$ ipython --no-banner

In [1]: import numpy as np

In [2]: from numpy import linalg as LA

In [3]: np.set_printoptions(precision=3, suppress=True, linewidth=140, sign=" ")

In [4]: tidy = lambda a: np.round(a, 3) + 0

In [5]: W0 = np.loadtxt("arr.csv", delimiter=",")

In [6]: print(W0)
[[  3.   0.  -3.]
 [  3.  -3.   0.]
 [  6.  -3.  -3.]
 [  4.  -1.  -1.]
 [  2.  -4.   0.]
 [ -1.  -7.   2.]
 [  1.  -5.   0.]
 [  0.  -4.  -1.]
 [ -2.  -4.  -2.]
 [ -3.  -5.  -5.]
 [  0.  -7.  -4.]
 [  3.  -7.  -6.]
 [  5.  -9.  -7.]
 [  2.  -6.  -8.]
 [  3.  -9.  -6.]
 [  4. -10.  -3.]
 [  5.  -8.  -2.]
 [  6.  -7.  -2.]
 [  8.  -8.  -3.]
 [  7.  -7.  -1.]
 [  7.  -5.   2.]
 [  5.  -5.  -1.]
 [  8.  -4.   2.]
 [  5.  -7.   4.]
 [  6.  -9.   4.]]

In [7]: U, sig, Vh = LA.svd(W0, full_matrices=False)

In [8]: print(tidy(sig))
[ 37.595  17.012  11.323]

In [9]: print(tidy(np.sqrt((sig ** 2).sum())), tidy(LA.norm(W0)))
42.79 42.79

In [10]: print(tidy(np.cumsum(sig ** 2) / np.sum(sig ** 2)))
[ 0.772  0.93   1.   ]

In [11]: print(tidy(U.T @ W0 @ Vh.T))
[[ 37.595   0.      0.   ]
 [  0.     17.012   0.   ]
 [  0.      0.     11.323]]

In [12]: print(U.shape, sig.shape, Vh.shape)
(25, 3) (3,) (3, 3)

In [13]: Xs = W0 - W0.mean(axis=0)

In [14]: V = LA.svd(Xs)[2][:1]

In [15]: M2 = Xs - Xs @ V.T @ V

In [16]: print(tidy(np.diag(V.T @ V)))
[ 0.401  0.     0.599]

In [17]: print(tidy(M2.std(axis=0)))
[ 2.057  2.486  1.678]

In [18]: print(tidy((Xs @ V.T).std(axis=0)))
[ 3.41]

In [19]: print(tidy(LA.norm(M2) / LA.norm(Xs)))
0.73

In [20]: print(LA.norm(M2, axis=1).round(6).argmax())
5

In [21]: Xs = (W0 - W0.mean(axis=0)) / W0.std(axis=0)

In [22]: print(tidy(Xs.std(axis=0)))
[ 1.  1.  1.]

In [23]: print(np.argwhere(np.abs(Xs) > 2))
[[ 0  1]
 [ 9  0]]

In [24]: beta = LA.lstsq(np.delete(Xs, 2, axis=1), Xs[:, 2])[0]

In [25]: print(tidy(beta))
[ 0.277  0.198]

In [26]: Xs = W0 - W0.mean(axis=0)

In [27]: U, sig, Vh = LA.svd(Xs, full_matrices=False)

In [28]: print(tidy(Xs.mean(axis=0)))
[ 0.  0.  0.]

In [29]: print(tidy(sig))
[ 17.048  14.525  10.944]

In [30]: print(np.abs(Vh[0]).argmax())
2

In [31]: print(LA.matrix_rank(Xs))
3

In [32]: print(np.searchsorted(np.cumsum(sig ** 2) / (sig ** 2).sum(), 0.9) + 1)
3

In [33]: print(tidy(sig ** 2 / (sig ** 2).sum()))
[ 0.468  0.34   0.193]

In [34]: ang = np.radians(45)

In [35]: Rm = np.eye(3)

In [36]: Rm[1, 1] = Rm[0, 0] = np.cos(ang)

In [37]: Rm[1, 0], Rm[0, 1] = -np.sin(ang), np.sin(ang)

In [38]: print(tidy(Rm))
[[ 0.707  0.707  0.   ]
 [-0.707  0.707  0.   ]
 [ 0.     0.     1.   ]]

In [39]: M2 = W0 @ Rm.T

In [40]: print(np.allclose(LA.norm(W0, axis=1), LA.norm(M2, axis=1)))
True

In [41]: print(np.allclose(W0 @ W0.T, M2 @ M2.T))
True

In [42]: print(tidy(np.abs(M2 - W0).max(axis=0)))
[ 8.243  4.485  0.   ]

In [43]: E = -2 * np.eye(3) + np.ones((3, 3))

In [44]: print(E)
[[-1.  1.  1.]
 [ 1. -1.  1.]
 [ 1.  1. -1.]]

In [45]: # symmetric

In [46]: vals, V = LA.eigh(E)

In [47]: x0 = np.array([8, 9, 6])

In [48]: print((np.sign(V[:, -1].round(6)) == np.sign(V[0, -1].round(6))).astype(int))
[ 1  1  1]

In [49]: print(tidy(LA.eigvalsh(E[1:, 1:])))
[-2.  0.]

In [50]: rng = np.random.default_rng(153591)

In [51]: z = rng.integers(0, 2, 5)

In [52]: X = np.array([[3, 3, 4, 4, 4],
    ...:     [4, 4, 3, 5, 0],
    ...:     [1, 4, 2, 0, 1],
    ...:     [2, 0, 4, 3, 1],
    ...:     [4, 5, 2, 1, 2]]) * (z[:, None] == z)

In [53]: print(X)
[[ 3  0  4  4  0]
 [ 0  4  0  0  0]
 [ 1  0  2  0  0]
 [ 2  0  4  3  0]
 [ 0  5  0  0  2]]

In [54]: # splits into 2 blocks

In [55]: M2 = np.array([[3, 0, -1], [-3, 3, 0], [-1, 2, -1], [0, 2, -1], [3, -3, 1]])

In [56]: print(np.einsum("ik,kj->ij", X, M2))
[[  5  16 -11]
 [-12  12   0]
 [  1   4  -3]
 [  2  14  -9]
 [ -9   9   2]]

In [57]: print(X @ M2)
[[  5  16 -11]
 [-12  12   0]
 [  1   4  -3]
 [  2  14  -9]
 [ -9   9   2]]

In [58]: print(np.vstack([X, M2.T]).shape)
(8, 5)

In [59]: print(LA.matrix_rank(np.vstack([X, M2.T])))
5

In [60]: proj = np.triu(np.array([[-3, -1, 1, 2, 3],
    ...:     [2, 0, 3, 0, -2],
    ...:     [2, -3, 2, -3, 1],
    ...:     [-3, 3, 2, 3, 1],
    ...:     [-3, 3, 2, 2, -3]]), 1) + np.eye(5)

In [61]: M2 = proj @ X @ LA.inv(proj)

In [62]: print(tidy(LA.det(M2)))
48.0

In [63]: print(tidy(np.poly(M2)))
[   1.  -14.   65. -124.  108.  -48.]

In [64]: print(M2)
[[   8.   19.  -51. -159.  230.]
 [   3.   -3.   12.   30.  -61.]
 [  -5.    0.   -5.  -14.   36.]
 [   2.    7.  -19.  -58.   87.]
 [   0.    5.  -15.  -45.   72.]]

In [65]: arr = np.array([[4, 5, 6, 7, 8], [9, 10, 11, 12, 13], [14, 15, 16, 17, 18]])

In [66]: print(tidy(np.trace(LA.pinv(arr) @ arr)))
2.0

In [67]: print(LA.lstsq(arr[:-1].T, arr[-1])[2])
2

In [68]: print(tidy(arr @ LA.pinv(arr) @ arr))
[[  4.   5.   6.   7.   8.]
 [  9.  10.  11.  12.  13.]
 [ 14.  15.  16.  17.  18.]]

In [69]: feats = np.load("dump.npy")

In [70]: print(tidy(feats))
[[-0.817 -0.462 -0.088 -0.108 -0.317]
 [ 0.426 -0.31  -0.141 -0.762 -0.348]
 [ 0.142  0.042 -0.865  0.364 -0.311]
 [-0.355  0.769 -0.23  -0.479  0.022]
 [-0.071 -0.313 -0.413 -0.213  0.825]]

In [71]: z = rng.permutation(5)

In [72]: print(z)
[ 3  2  4  1  0]

In [73]: M2 = feats[z][:, z]

In [74]: print(tidy(np.diag(M2)))
[-0.479 -0.865  0.825 -0.31  -0.817]

In [75]: print(np.allclose(M2, feats))
False

In [76]: print(tidy(LA.det(M2)), tidy(LA.det(feats[z])))
1.0 1.0

In [77]: print(tidy(M2))
[[-0.479 -0.23   0.022  0.769 -0.355]
 [ 0.364 -0.865 -0.311  0.042  0.142]
 [-0.213 -0.413  0.825 -0.313 -0.071]
 [-0.762 -0.141 -0.348 -0.31   0.426]
 [-0.108 -0.088 -0.317 -0.462 -0.817]]

In [78]: C2 = feats.T @ feats

In [79]: print(np.allclose(C2, C2.T))
True

In [80]: print(tidy(LA.eigvalsh(C2)[::-1]))
[ 1.  1.  1.  1.  1.]

In [81]: print(tidy(np.diag(C2)))
[ 1.  1.  1.  1.  1.]

In [82]: print((feats @ feats.T).shape)
(5, 5)

In [83]: ang = np.radians(135)

In [84]: Rm = np.eye(5)

In [85]: Rm[4, 4] = Rm[1, 1] = np.cos(ang)

In [86]: Rm[4, 1], Rm[1, 4] = -np.sin(ang), np.sin(ang)

In [87]: print(tidy(Rm))
[[ 1.     0.     0.     0.     0.   ]
 [ 0.    -0.707  0.     0.     0.707]
 [ 0.     0.     1.     0.     0.   ]
 [ 0.     0.     0.     1.     0.   ]
 [ 0.    -0.707  0.     0.    -0.707]]

In [88]: M2 = feats @ Rm.T

In [89]: print(np.allclose(feats @ feats.T, M2 @ M2.T))
True

In [90]: print(np.allclose(LA.norm(feats, axis=1), LA.norm(M2, axis=1)))
True
